$ ipython --no-banner

In [1]: import numpy as np

In [2]: import numpy.linalg as la

In [3]: np.set_printoptions(precision=3, suppress=True, linewidth=120, floatmode="fixed")

In [4]: A = np.load("block15.npy")

In [5]: A
Out[5]: 
array([[-2,  0, -2,  0],
       [-3,  0, -3,  0],
       [-2,  0, -2,  0],
       [-3,  0, -3,  0]])

In [6]: rng = np.random.default_rng(552)

In [7]: labels = rng.permutation(4)

In [8]: labels
Out[8]: array([2, 1, 3, 0])

In [9]: B = A[labels][:, labels]

In [10]: round(la.det(B), 3), round(la.det(A[labels]), 3)
Out[10]: (np.float64(0.0), np.float64(0.0))

In [11]: np.diag(B)
Out[11]: array([-2,  0,  0, -2])

In [12]: np.allclose(B, A)
Out[12]: False

In [13]: B
Out[13]: 
array([[-2,  0,  0, -2],
       [-3,  0,  0, -3],
       [-3,  0,  0, -3],
       [-2,  0,  0, -2]])

In [14]: np.trace(B)
Out[14]: np.int64(-4)

In [15]: print(la.cond(A) > 100)
True

In [16]: [round(float(x), 3) for x in la.svd(A, compute_uv=False)[:3]]
Out[16]: [7.211, 0.0, 0.0]

In [17]: W0 = np.loadtxt("dump.csv", delimiter=",")

In [18]: W0
Out[18]: 
array([[-9.000,  6.000, -3.000, -9.000,  0.000],
       [-8.000, -8.000,  7.000, -5.000, -4.000],
       [ 7.000, -8.000,  2.000,  4.000,  3.000],
       [-5.000,  4.000,  5.000,  2.000, -4.000],
       [-2.000, -4.000,  8.000,  6.000, -2.000]])

In [19]: np.allclose(W0, W0.T)
Out[19]: False

In [20]: print(np.sort(np.abs(la.eigvals(W0))))
[ 2.670  2.670  4.517 13.842 13.842]

In [21]: W0 @ W0
Out[21]: 
array([[  57.000, -114.000,   18.000,   21.000,    3.000],
       [ 218.000,  -44.000,  -75.000,  106.000,   81.000],
       [ -11.000,   94.000,  -29.000,   11.000,   16.000],
       [  46.000,  -78.000,   31.000,   25.000,   -1.000],
       [  80.000,  -12.000,    8.000,   70.000,   20.000]])

In [22]: print(np.allclose(W0 @ W0.T, W0.T @ W0))
False

In [23]: print(round(np.abs(la.eigvals(W0)).max(), 3))
13.842

In [24]: O = W0.astype(float).copy()

In [25]: for j in range(5):
    ...:     O[:, j] -= O[:, :j] @ (O[:, :j].T @ O[:, j])
    ...:     O[:, j] /= la.norm(O[:, j])
    ...: 

In [26]: np.round(O.T @ O, 3) + 0
Out[26]: 
array([[1.000, 0.000, 0.000, 0.000, 0.000],
       [0.000, 1.000, 0.000, 0.000, 0.000],
       [0.000, 0.000, 1.000, 0.000, 0.000],
       [0.000, 0.000, 0.000, 1.000, 0.000],
       [0.000, 0.000, 0.000, 0.000, 1.000]])

In [27]: data = np.load("x.npy")

In [28]: data
Out[28]: 
array([[ 4,  7,  3,  1,  4,  8,  6],
       [ 7, 19,  9,  0,  7, 17, 16],
       [ 3,  9,  5,  0,  2,  8,  7],
       [ 1,  0,  0,  1,  1,  1,  0],
       [ 4,  7,  2,  1,  6,  7,  7],
       [ 8, 17,  8,  1,  7, 18, 14],
       [ 6, 16,  7,  0,  7, 14, 14]])

In [29]: rank = la.matrix_rank(data)

In [30]: rank
Out[30]: np.int64(4)

In [31]: ns = la.svd(data)[2][rank:].T

In [32]: ns.shape
Out[32]: (7, 3)

In [33]: [int(la.matrix_rank(data[:i])) for i in range(1, len(data) + 1)]
Out[33]: [1, 2, 3, 4, 4, 4, 4]

In [34]: [int(la.matrix_rank(data[:, :j + 1])) for j in range(7)]
Out[34]: [1, 2, 3, 4, 4, 4, 4]

In [35]: print(la.matrix_rank(data.T @ data), la.matrix_rank(data @ data.T))
4 4

In [36]: np.allclose(data @ ns, 0)
Out[36]: True

In [37]: left, sigma, VT = la.svd(data)

In [38]: evecs = VT[:(sigma > 1e-8).sum()]

In [39]: vec = data[0] + -1 * data[3] + rng.integers(2) * np.eye(7)[4]

In [40]: vec
Out[40]: array([3.000, 7.000, 3.000, 0.000, 3.000, 7.000, 6.000])

In [41]: la.matrix_rank(np.vstack([data, vec]))
Out[41]: np.int64(4)

In [42]: np.diag(evecs.T @ evecs)
Out[42]: array([0.264, 0.466, 0.576, 0.666, 0.704, 0.850, 0.474])

In [43]: np.allclose(data, data.T)
Out[43]: True

In [44]: la.determinant(data)
Traceback (most recent call last):
  Cell In[44], line 1
    la.determinant(data)
AttributeError: module 'numpy.linalg' has no attribute 'determinant'


In [45]: la.matrix_power(data, 2)
Out[45]: 
array([[ 191,  448,  204,   17,  194,  432,  381],
       [ 448, 1085,  499,   31,  452, 1030,  920],
       [ 204,  499,  232,   13,  202,  473,  421],
       [  17,   31,   13,    4,   18,   34,   27],
       [ 194,  452,  202,   18,  204,  434,  388],
       [ 432, 1030,  473,   34,  434,  987,  873],
       [ 381,  920,  421,   27,  388,  873,  782]])

In [46]: np.allclose(data @ data.T, data.T @ data)
Out[46]: True

In [47]: data.inv()
Traceback (most recent call last):
  Cell In[47], line 1
    data.inv()
AttributeError: 'numpy.ndarray' object has no attribute 'inv'


In [48]: np.round(np.abs(la.eigvals(data)).max(), 3)
Out[48]: np.float64(58.773)

In [49]: np.round(np.sort(np.abs(la.eigvals(data))), 3) + 0
Out[49]: array([ 0.000,  0.000,  0.000,  0.618,  2.963,  4.646, 58.773])

In [50]: X = np.load("a.npy")

In [51]: X
Out[51]: 
array([[0.400, 0.200, 0.400],
       [0.333, 0.333, 0.333],
       [0.667, 0.000, 0.333]])

In [52]: la.eigvals(X)
Out[52]: array([ 1.000, -0.119,  0.186])

In [53]: np.kron(np.eye(2, dtype=int), X)
Out[53]: 
array([[0.400, 0.200, 0.400, 0.000, 0.000, 0.000],
       [0.333, 0.333, 0.333, 0.000, 0.000, 0.000],
       [0.667, 0.000, 0.333, 0.000, 0.000, 0.000],
       [0.000, 0.000, 0.000, 0.400, 0.200, 0.400],
       [0.000, 0.000, 0.000, 0.333, 0.333, 0.333],
       [0.000, 0.000, 0.000, 0.667, 0.000, 0.333]])
